In [1]: import numpy as np

In [2]: from numpy import linalg as LA

In [3]: np.set_printoptions(precision=2, suppress=True, linewidth=140)

In [4]: K = np.array([[0, 0, 27, 15], [0, 0, 3, 12], [9, 5, 0, 0], [1, 4, 0, 0]])

In [5]: q, Rm = LA.qr(K)

In [6]: q.round(2) + 0
Out[6]: 
array([[ 0.  ,  0.  ,  0.99,  0.11],
       [ 0.  ,  0.  ,  0.11, -0.99],
       [-0.99,  0.11,  0.  ,  0.  ],
       [-0.11, -0.99,  0.  ,  0.  ]])

In [7]: np.allclose(Rm.T @ Rm, K.T @ K)
Out[7]: True

In [8]: np.abs(np.diag(Rm))
Out[8]: array([ 9.06,  3.42, 27.17, 10.27])

In [9]: np.round(np.trace(q @ q.T), 2)
Out[9]: np.float64(4.0)

In [10]: M = np.array([[61, 1, 2, 3, 2, 2, 2, 0],
    ...:     [2, 60, 2, 3, 1, 1, 0, 0],
    ...:     [1, 1, -58, 2, 0, 3, 0, 0],
    ...:     [2, 2, 2, 2, 1, 1, 1, 3],
    ...:     [0, 0, 0, 3, 23, 1, 2, 2],
    ...:     [3, 0, 2, 3, 0, -18, 3, 3],
    ...:     [3, 2, 2, 3, 1, 3, -58, 2],
    ...:     [2, 2, 2, 0, 1, 2, 0, 23]])

In [11]: M
Out[11]: 
array([[ 61,   1,   2,   3,   2,   2,   2,   0],
       [  2,  60,   2,   3,   1,   1,   0,   0],
       [  1,   1, -58,   2,   0,   3,   0,   0],
       [  2,   2,   2,   2,   1,   1,   1,   3],
       [  0,   0,   0,   3,  23,   1,   2,   2],
       [  3,   0,   2,   3,   0, -18,   3,   3],
       [  3,   2,   2,   3,   1,   3, -58,   2],
       [  2,   2,   2,   0,   1,   2,   0,  23]])

In [12]: M2 = LA.inv(M)

In [13]: np.allclose(M2, M.T)
Out[13]: False

In [14]: M2 = M / np.sqrt((M ** 2).mean(axis=1, keepdims=True))

In [15]: LA.norm(M2, axis=1)
Out[15]: array([2.83, 2.83, 2.83, 2.83, 2.83, 2.83, 2.83, 2.83])

In [16]: LA.matrix_rank(M - M.mean(axis=1, keepdims=True))
Out[16]: np.int64(7)

In [17]: M2[0]
Out[17]: array([2.82, 0.05, 0.09, 0.14, 0.09, 0.09, 0.09, 0.  ])

In [18]: x = np.array([-3, 1, 1, -1, -1, -3, 1, -2])

In [19]: h = np.maximum(M @ x, 0)

In [20]: np.maximum(M @ x, 0) - np.maximum(-M @ x, 0)
Out[20]: array([-189,   49,  -71,  -13,  -31,   41,  -80,  -55])

In [21]: np.maximum(M @ (3 * x), 0)
Out[21]: array([  0, 147,   0,   0,   0, 123,   0,   0])

In [22]: np.flatnonzero(h > 1e-9)
Out[22]: array([1, 5])

In [23]: F = np.loadtxt("block4.csv", delimiter=",")

In [24]: F
Out[24]: 
array([[0., 0., 0., 0., 0., 4.],
       [0., 0., 0., 0., 0., 0.],
       [0., 0., 2., 0., 2., 5.],
       [0., 0., 0., 4., 0., 1.],
       [0., 0., 0., 2., 3., 0.],
       [0., 0., 2., 0., 0., 0.],
       [0., 0., 0., 0., 0., 0.]])

In [25]: LA.lstsq(F[:-1].T, F[-1])[2]
Out[25]: np.int32(4)

In [26]: U, sigma, vt = LA.svd(F, full_matrices=False)

In [27]: np.cumsum(sigma ** 2) / np.sum(sigma ** 2)
Out[27]: array([0.59, 0.84, 0.94, 1.  , 1.  , 1.  ])

In [28]: np.abs(vt[0])
Out[28]: array([0.  , 0.  , 0.25, 0.19, 0.31, 0.9 ])

In [29]: sigma
Out[29]: array([7.  , 4.57, 2.92, 2.14, 0.  , 0.  ])

In [30]: np.abs(U[:, 0]).round(6).argmax()
Out[30]: np.int64(2)

In [31]: (sigma > 1e-8).sum()
Out[31]: np.int64(4)

In [32]: np.allclose(U * sigma @ vt, F)
Out[32]: True

In [33]: blk = np.stack([F, 3 * F, F[::-1]])

In [34]: LA.matrix_rank(blk)
Out[34]: array([4, 4, 4])

In [35]: blk.shape
Out[35]: (3, 7, 6)

In [36]: LA.matrix_rank(blk.reshape(3, -1))
Out[36]: np.int64(2)

In [37]: blk.sum(axis=0)
Out[37]: 
array([[ 0.,  0.,  0.,  0.,  0., 16.],
       [ 0.,  0.,  2.,  0.,  0.,  0.],
       [ 0.,  0.,  8.,  2., 11., 20.],
       [ 0.,  0.,  0., 20.,  0.,  5.],
       [ 0.,  0.,  2.,  8., 14.,  5.],
       [ 0.,  0.,  8.,  0.,  0.,  0.],
       [ 0.,  0.,  0.,  0.,  0.,  4.]])

In [38]: (blk @ F.T).shape
Out[38]: (3, 7, 7)

In [39]: U, sigma, vt = LA.svd(F)

In [40]: V = vt[:(sigma > 1e-8).sum()]

In [41]: rng = np.random.default_rng(292)

In [42]: x = F[6] + -3 * F[0] + rng.integers(2) * np.eye(6)[5]

In [43]: x
Out[43]: array([  0.,   0.,   0.,   0.,   0., -11.])

In [44]: LA.matrix_rank(np.vstack([F, x]))
Out[44]: np.int64(4)

In [45]: np.allclose(V.T @ V @ x, x)
Out[45]: True

In [46]: mat = np.loadtxt("mat.csv", delimiter=",")

In [47]: mat
Out[47]: 
array([[ 5.,  3.,  3.,  2.,  5.,  4.,  2.,  2.],
       [ 3.,  5.,  3.,  0.,  4.,  2.,  3.,  1.],
       [ 0.,  4.,  4.,  2.,  5.,  1.,  3.,  5.],
       [17., 23., 15.,  2., 21., 12., 14.,  6.]])

In [48]: # row 3 dominates

In [49]: np.allclose(mat[:-1].T @ LA.lstsq(mat[:-1].T, mat[-1])[0], mat[-1])
Out[49]: True

In [50]: np.abs(np.diag(LA.qr(mat)[1])) > 1e-9
Out[50]: array([ True,  True,  True, False])

In [51]: LA.inv(mat)
LinAlgError: Last 2 dimensions of the array must be square


In [52]: LA.lstsq(mat[:-1].T, mat[-1])[2]
Out[52]: np.int32(3)

In [53]: np.round(mat @ LA.pinv(mat) @ mat, 2) + 0
Out[53]: 
array([[ 5.,  3.,  3.,  2.,  5.,  4.,  2.,  2.],
       [ 3.,  5.,  3.,  0.,  4.,  2.,  3.,  1.],
       [ 0.,  4.,  4.,  2.,  5.,  1.,  3.,  5.],
       [17., 23., 15.,  2., 21., 12., 14.,  6.]])

In [54]: cov = mat.T @ mat

In [55]: (mat @ mat.T).shape
Out[55]: (4, 4)

In [56]: np.round(LA.svd(mat, compute_uv=False) ** 2, 2) + 0
Out[56]: array([2085.51,   31.19,   12.3 ,    0.  ])

In [57]: LA.matrix_rank(cov)
Out[57]: np.int64(3)

In [58]: np.diag(cov)
Out[58]: array([323., 579., 259.,  12., 507., 165., 218.,  66.])

In [59]: x = np.array([3, -3, 2, 2, 8, -3, 5, -1])

In [60]: h = np.maximum(mat @ x, 0)

In [61]: mat.T @ h
Out[61]: array([3984., 5420., 3644.,  622., 5107., 2879., 3333., 1651.])

In [62]: np.tanh(mat @ x)
Out[62]: array([1., 1., 1., 1.])

In [63]: np.maximum(mat @ (3 * x), 0)
Out[63]: array([156., 120., 141., 636.])

In [64]: t = np.radians(135)

In [65]: Rm = np.eye(8)

In [66]: Rm[7, 7] = Rm[0, 0] = np.cos(t)

In [67]: Rm[7, 0], Rm[0, 7] = -np.sin(t), np.sin(t)

In [68]: Rm
Out[68]: 
array([[-0.71,  0.  ,  0.  ,  0.  ,  0.  ,  0.  ,  0.  ,  0.71],
       [ 0.  ,  1.  ,  0.  ,  0.  ,  0.  ,  0.  ,  0.  ,  0.  ],
       [ 0.  ,  0.  ,  1.  ,  0.  ,  0.  ,  0.  ,  0.  ,  0.  ],
       [ 0.  ,  0.  ,  0.  ,  1.  ,  0.  ,  0.  ,  0.  ,  0.  ],
       [ 0.  ,  0.  ,  0.  ,  0.  ,  1.  ,  0.  ,  0.  ,  0.  ],
       [ 0.  ,  0.  ,  0.  ,  0.  ,  0.  ,  1.  ,  0.  ,  0.  ],
       [ 0.  ,  0.  ,  0.  ,  0.  ,  0.  ,  0.  ,  1.  ,  0.  ],
       [-0.71,  0.  ,  0.  ,  0.  ,  0.  ,  0.  ,  0.  , -0.71]])

In [69]: M2 = mat @ Rm.T

In [70]: round(float(LA.det(Rm)), 2), np.round(np.trace(Rm), 2)
Out[70]: (1.0, np.float64(4.59))

In [71]: np.allclose(mat @ mat.T, M2 @ M2.T)
Out[71]: True

In [72]: m1 = np.load("run4.npy")

In [73]: m1
Out[73]: 
array([[-6.,  8., -2., -4.],
       [ 0.,  8., -2.,  2.],
       [12., -8.,  8.,  4.],
       [12., -8.,  2., 10.]])

In [74]: # looks like rank 3

In [75]: np.round(np.trace(LA.pinv(m1) @ m1), 2)
Out[75]: np.float64(3.0)

In [76]: LA.inv(m1)
LinAlgError: Singular matrix


In [77]: LA.lstsq(m1[:-1].T, m1[-1])[2]
Out[77]: np.int32(3)

In [78]: np.unique(m1.round(6), axis=0).shape
Out[78]: (4, 4)

In [79]: np.abs(np.diag(LA.qr(m1)[1])) > 1e-9
Out[79]: array([ True,  True,  True, False])

In [80]: LA.cond(m1) > 100
Out[80]: np.True_

In [81]: LA.matrix_rank(m1, rtol=0.1)
Out[81]: np.int64(3)

In [82]: [round(float(x), 2) for x in LA.svd(m1, compute_uv=False)[:3]]
Out[82]: [26.28, 8.44, 5.51]

In [83]: U, sigma, vt = LA.svd(m1)

In [84]: sigma.round(2) + 0
Out[84]: array([26.28,  8.44,  5.51,  0.  ])

In [85]: M2 = U[:, :3] @ np.diag(sigma[:3]) @ vt[:3]

In [86]: round(float(LA.norm(m1 - M2) / LA.norm(m1)), 2)
Out[86]: 0.0

In [87]: np.round(LA.norm(m1 - M2, 2), 2), round(sigma[3], 2)
Out[87]: (np.float64(0.0), np.float64(0.0))

In [88]: np.round(np.abs(m1 - M2).max(), 2)
Out[88]: np.float64(0.0)

In [89]: LA.matrix_rank(M2)
Out[89]: np.int64(3)

In [90]: M2.round(2) + 0
Out[90]: 
array([[-6.,  8., -2., -4.],
       [ 0.,  8., -2.,  2.],
       [12., -8.,  8.,  4.],
       [12., -8.,  2., 10.]])

In [91]: r = LA.matrix_rank(m1)

In [92]: r
Out[92]: np.int64(3)

In [93]: ns = LA.svd(m1)[2][r:].T

In [94]: np.allclose(m1 @ ns, 0)
Out[94]: True

In [95]: np.round(m1 @ ns, 2) + 0
Out[95]: 
array([[0.],
       [0.],
       [0.],
       [0.]])

In [96]: [int(LA.matrix_rank(np.delete(m1, i, axis=0))) for i in range(4)]
Out[96]: [3, 3, 2, 3]

In [97]: W0 = np.loadtxt("m.csv", delimiter=",")

In [98]: W0
Out[98]: 
array([[-2.,  0., -3., -3., -3.,  0.,  0.,  0.,  0.,  0.,  0.,  0.],
       [ 0., -2.,  0.,  0.,  0., -3., -3., -3., -3., -3., -3., -3.],
       [-3.,  0., -2., -3., -3.,  0.,  0.,  0.,  0.,  0.,  0.,  0.],
       [-3.,  0., -3., -2., -3.,  0.,  0.,  0.,  0.,  0.,  0.,  0.],
       [-3.,  0., -3., -3., -2.,  0.,  0.,  0.,  0.,  0.,  0.,  0.],
       [ 0., -3.,  0.,  0.,  0., -2., -3., -3., -3., -3., -3., -3.],
       [ 0., -3.,  0.,  0.,  0., -3., -2., -3., -3., -3., -3., -3.],
       [ 0., -3.,  0.,  0.,  0., -3., -3., -2., -3., -3., -3., -3.],
       [ 0., -3.,  0.,  0.,  0., -3., -3., -3., -2., -3., -3., -3.],
       [ 0., -3.,  0.,  0.,  0., -3., -3., -3., -3., -2., -3., -3.],
       [ 0., -3.,  0.,  0.,  0., -3., -3., -3., -3., -3., -2., -3.],
       [ 0., -3.,  0.,  0.,  0., -3., -3., -3., -3., -3., -3., -2.]])

In [99]: x = np.array([2, -2, 1, 0, -2, 1, 1, -2, -2, 2, 2, 2])

In [100]: h = np.maximum(W0 @ x, 0)

In [101]: W0.T @ h
Out[101]: array([0., 0., 0., 0., 0., 0., 0., 0., 0., 0., 0., 0.])

In [102]: h
Out[102]: array([0., 0., 0., 0., 0., 0., 0., 0., 0., 0., 0., 0.])
